In [1]: import numpy as np

In [2]: np.set_printoptions(suppress=True, linewidth=140)

In [3]: m1 = np.loadtxt("mat.csv", delimiter=",")

In [4]: m1
Out[4]: 
array([[-0.2  ,  1.014,  3.788],
       [-0.231,  1.025,  3.824],
       [ 0.115, -0.5  , -1.924],
       [ 0.051, -0.014, -0.007],
       [-0.172,  1.026,  3.791],
       [ 0.186, -1.012, -3.817],
       [ 0.207, -1.028, -3.828],
       [ 0.191, -0.99 , -3.782],
       [ 0.292, -1.48 , -5.716],
       [ 0.328, -1.493, -5.727],
       [-0.006, -0.001, -0.02 ],
       [-0.007,  0.008, -0.043],
       [ 0.066, -0.532, -1.929],
       [-0.31 ,  1.502,  5.724],
       [-0.246,  0.968,  3.822],
       [ 0.304, -1.497, -5.701],
       [ 0.093, -0.527, -1.934],
       [-0.007,  0.004, -0.039]])

In [5]: gram = np.cov(m1, rowvar=False)

In [6]: gram.shape
Out[6]: (3, 3)

In [7]: np.round(np.corrcoef(m1.T), 3)
Out[7]: 
array([[ 1.   , -0.993, -0.994],
       [-0.993,  1.   ,  1.   ],
       [-0.994,  1.   ,  1.   ]])

In [8]: D = np.linalg.norm(m1[:, None] - m1[None], axis=-1)

In [9]: D.mean(axis=1).argmax()
Out[9]: np.int64(13)

In [10]: np.linalg.matrix_rank(D ** 2)
Out[10]: np.int64(5)

In [11]: np.flatnonzero(D[12] < D.mean() / 2)
Out[11]: array([ 2,  3,  5,  6,  7, 10, 11, 12, 16, 17])

In [12]: D[:5, :5].round(3)
Out[12]: 
array([[0.   , 0.049, 5.918, 3.94 , 0.031],
       [0.049, 0.   , 5.957, 3.979, 0.068],
       [5.918, 5.957, 0.   , 1.979, 5.922],
       [3.94 , 3.979, 1.979, 0.   , 3.944],
       [0.031, 0.068, 5.922, 3.944, 0.   ]])
